% python3 -q
>>> import numpy as np
>>> np.set_printoptions(precision=1, suppress=True, linewidth=160, sign=" ")
>>> rd = lambda a: np.round(a, 1) + 0
>>> X = np.array([[-0.8, 1.3, -0.7, 1.5, 0.9, 0.5, 1.0],
...     [-0.1, 1.4, -1.5, -1.0, -0.9, -1.1, -1.6],
...     [-1.0, 0.7, 1.0, -0.4, 1.9, -1.6, -1.1],
...     [-0.2, 0.4, -0.8, 2.8, 0.0, 0.0, 0.4],
...     [0.6, 0.7, 1.2, -0.2, 1.2, -0.7, -2.0],
...     [0.4, 0.2, 0.5, 1.6, 0.1, -0.7, -0.2],
...     [0.3, 1.8, 0.2, -0.1, 1.2, -0.2, 1.2],
...     [-0.5, -0.1, -1.2, 0.5, -0.7, -1.5, -0.3],
...     [0.9, 1.2, 1.2, 1.3, 0.6, 2.0, -0.4],
...     [-0.7, 1.0, -0.7, -0.7, -0.5, -0.6, 0.1],
...     [-1.0, 0.5, -0.3, 0.3, 0.5, 0.5, -0.5],
...     [-0.4, 0.4, 0.8, -0.6, 0.7, -0.6, 0.1],
...     [-0.4, 2.3, -1.3, 0.4, 0.0, 0.1, 0.3],
...     [0.3, 0.5, 0.9, -1.4, 0.2, 0.3, 2.9],
...     [0.3, 0.2, -0.5, 0.2, -0.8, -0.2, -0.1]])
>>> X[6] *= 5
>>> print(X)
[[-0.8  1.3 -0.7  1.5  0.9  0.5  1. ]
 [-0.1  1.4 -1.5 -1.  -0.9 -1.1 -1.6]
 [-1.   0.7  1.  -0.4  1.9 -1.6 -1.1]
 [-0.2  0.4 -0.8  2.8  0.   0.   0.4]
 [ 0.6  0.7  1.2 -0.2  1.2 -0.7 -2. ]
 [ 0.4  0.2  0.5  1.6  0.1 -0.7 -0.2]
 [ 1.5  9.   1.  -0.5  6.  -1.   6. ]
 [-0.5 -0.1 -1.2  0.5 -0.7 -1.5 -0.3]
 [ 0.9  1.2  1.2  1.3  0.6  2.  -0.4]
 [-0.7  1.  -0.7 -0.7 -0.5 -0.6  0.1]
 [-1.   0.5 -0.3  0.3  0.5  0.5 -0.5]
 [-0.4  0.4  0.8 -0.6  0.7 -0.6  0.1]
 [-0.4  2.3 -1.3  0.4  0.   0.1  0.3]
 [ 0.3  0.5  0.9 -1.4  0.2  0.3  2.9]
 [ 0.3  0.2 -0.5  0.2 -0.8 -0.2 -0.1]]
>>> def softmax(z):
...     e = np.exp(z - z.max(axis=-1, keepdims=True))
...     return e / e.sum(axis=-1, keepdims=True)
... 
>>> rd(softmax(X[7]))
array([ 0.1,  0.2,  0.1,  0.3,  0.1,  0. ,  0.2])
>>> rd(softmax(10 * X[7]))
array([ 0.,  0.,  0.,  1.,  0.,  0.,  0.])
>>> rd(softmax(X).sum(axis=1))
array([ 1.,  1.,  1.,  1.,  1.,  1.,  1.,  1.,  1.,  1.,  1.,  1.,  1.,  1.,  1.])
>>> att = X @ X.T / np.sqrt(7)
>>> rd(softmax(att)[7] @ X)
array([-0.3,  0.7, -0.7,  0.3, -0.2, -0.7, -0.3])
>>> print(softmax(att).round(6).argmax(axis=1))
[ 6  1  6  3  4  3  6  7  6  6  0  6  6  6  1]
>>> proj = X @ np.linalg.solve(X.T @ X, X.T)
>>> print(rd(np.diag(proj)))
[ 0.4  0.6  0.6  0.5  0.4  0.5  1.   0.3  0.7  0.4  0.3  0.2  0.3  0.6  0.1]
>>> Ac = X - X.mean(axis=0)
>>> Uu, sig, Vh = np.linalg.svd(Ac, full_matrices=False)
>>> rd(sig)
array([ 11.9,   4.7,   4.3,   3.9,   2.9,   2.2,   0.5])
>>> print(np.linalg.matrix_rank(Ac))
7
>>> rd(sig ** 2 / (sig ** 2).sum())
array([ 0.7,  0.1,  0.1,  0.1,  0. ,  0. ,  0. ])
>>> (np.sign(Uu[:, 0]) == np.sign(Uu[0, 0])).astype(int)
array([ 1,  0,  0,  0,  0,  0,  1,  0,  0,  0,  0,  0,  1,  1,  0])
>>> rd(np.abs(Vh[-1]))
array([ 0.4,  0.4,  0.6,  0.2,  0.5,  0.1,  0. ])
>>> rd((sig ** 2).sum() ** 2 / (sig ** 4).sum())
np.float64(2.1)
>>> rd(Ac.mean(axis=0))
array([ 0.,  0.,  0.,  0.,  0.,  0.,  0.])
>>> arr = np.load("layer16.npy")
>>> rd(arr)
array([[-0.1,  0.5,  0. ,  0.6,  0.6],
       [ 0.1,  0. , -0.8,  0.4, -0.4],
       [-0.4,  0.6,  0.3,  0. , -0.6],
       [-0.4, -0.6,  0.4,  0.6, -0.1],
       [-0.8, -0.1, -0.4, -0.3,  0.3]])
>>> proj = np.triu(np.array([[-1, 4, -9, 5, -5],
...     [-5, 3, -1, -7, -4],
...     [7, -8, 8, -6, 4],
...     [-6, 1, -9, 4, -8],
...     [-4, -1, 4, 2, -9]]), 1) + np.eye(5)
>>> Y = proj @ arr @ np.linalg.inv(proj)
>>> np.linalg.matrix_rank(Y)
np.int64(5)
>>> rd(np.trace(Y)), rd(np.trace(arr))
(np.float64(1.0), np.float64(1.0))
>>> rd(np.poly(Y))
array([ 1. , -1. ,  1.4, -1.4,  1. , -1. ])
>>> print(rd(np.linalg.det(Y)))
1.0
>>> print(rd(np.kron(np.eye(2, dtype=int), arr)))
[[-0.1  0.5  0.   0.6  0.6  0.   0.   0.   0.   0. ]
 [ 0.1  0.  -0.8  0.4 -0.4  0.   0.   0.   0.   0. ]
 [-0.4  0.6  0.3  0.  -0.6  0.   0.   0.   0.   0. ]
 [-0.4 -0.6  0.4  0.6 -0.1  0.   0.   0.   0.   0. ]
 [-0.8 -0.1 -0.4 -0.3  0.3  0.   0.   0.   0.   0. ]
 [ 0.   0.   0.   0.   0.  -0.1  0.5  0.   0.6  0.6]
 [ 0.   0.   0.   0.   0.   0.1  0.  -0.8  0.4 -0.4]
 [ 0.   0.   0.   0.   0.  -0.4  0.6  0.3  0.  -0.6]
 [ 0.   0.   0.   0.   0.  -0.4 -0.6  0.4  0.6 -0.1]
 [ 0.   0.   0.   0.   0.  -0.8 -0.1 -0.4 -0.3  0.3]]
>>> print(rd(np.einsum("ii->", arr)))
1.0
>>> rd(np.einsum("ij,ji->", arr, arr))
np.float64(-1.7)
>>> rd(np.linalg.det(arr.T))
np.float64(1.0)
>>> rd(np.linalg.det(arr[::-1]))
np.float64(1.0)
>>> rd(np.linalg.det(2 * arr)), rd(np.linalg.det(arr))
(np.float64(32.0), np.float64(1.0))
>>> x = np.array([-1, -1, 1, 1, 0])
>>> a = np.maximum(arr @ x, 0)
>>> rd(np.maximum(arr @ x, 0) - np.maximum(-arr @ x, 0))
array([ 0.1, -0.4,  0.1,  1.9,  0.2])
>>> rd(np.maximum(arr @ (3 * x), 0))
array([ 0.4,  0. ,  0.3,  5.8,  0.5])
